$ ipython --no-banner

In [1]: import numpy as np

In [2]: np.set_printoptions(precision=3, suppress=True, linewidth=160)

In [3]: rd = lambda a: np.round(a, 3) + 0

In [4]: data = np.loadtxt("a.csv", delimiter=",")

In [5]: rd(data)
Out[5]: 
array([[ 0.387,  0.262, -0.088, -0.262, -0.262,  0.438, -0.612,  0.262],
       [ 0.262,  0.888,  0.038,  0.112,  0.112, -0.188,  0.262, -0.112],
       [-0.088,  0.038,  0.988, -0.038, -0.038,  0.062, -0.088,  0.038],
       [-0.262,  0.112, -0.038,  0.888, -0.112,  0.188, -0.262,  0.112],
       [-0.262,  0.112, -0.038, -0.112,  0.888,  0.188, -0.262,  0.112],
       [ 0.438, -0.188,  0.062,  0.188,  0.188,  0.688,  0.438, -0.188],
       [-0.612,  0.262, -0.088, -0.262, -0.262,  0.438,  0.387,  0.262],
       [ 0.262, -0.112,  0.038,  0.112,  0.112, -0.188,  0.262,  0.888]])

In [6]: evals, V = np.linalg.eigh(data)

In [7]: evals.sum(), np.trace(data)
Out[7]: (np.float64(6.0), np.float64(6.0))

In [8]: (evals > 1e-8).sum(), (evals < -1e-8).sum()
Out[8]: (np.int64(7), np.int64(1))

In [9]: rd(evals)
Out[9]: array([-1.,  1.,  1.,  1.,  1.,  1.,  1.,  1.])

In [10]: rd(V @ np.diag(evals) @ V.T)
Out[10]: 
array([[ 0.388,  0.262, -0.087, -0.262, -0.262,  0.437, -0.612,  0.262],
       [ 0.262,  0.887,  0.037,  0.113,  0.112, -0.187,  0.262, -0.112],
       [-0.087,  0.037,  0.988, -0.038, -0.038,  0.063, -0.087,  0.037],
       [-0.262,  0.113, -0.038,  0.888, -0.112,  0.187, -0.262,  0.112],
       [-0.262,  0.112, -0.038, -0.112,  0.887,  0.187, -0.262,  0.112],
       [ 0.437, -0.187,  0.063,  0.188,  0.187,  0.687,  0.437, -0.188],
       [-0.612,  0.262, -0.087, -0.262, -0.262,  0.437,  0.387,  0.262],
       [ 0.262, -0.112,  0.037,  0.112,  0.112, -0.188,  0.262,  0.887]])

In [11]: rd(np.linalg.svd(data, compute_uv=False))
Out[11]: array([1., 1., 1., 1., 1., 1., 1., 1.])

In [12]: rd(V.T @ V)
Out[12]: 
array([[1., 0., 0., 0., 0., 0., 0., 0.],
       [0., 1., 0., 0., 0., 0., 0., 0.],
       [0., 0., 1., 0., 0., 0., 0., 0.],
       [0., 0., 0., 1., 0., 0., 0., 0.],
       [0., 0., 0., 0., 1., 0., 0., 0.],
       [0., 0., 0., 0., 0., 1., 0., 0.],
       [0., 0., 0., 0., 0., 0., 1., 0.],
       [0., 0., 0., 0., 0., 0., 0., 1.]])
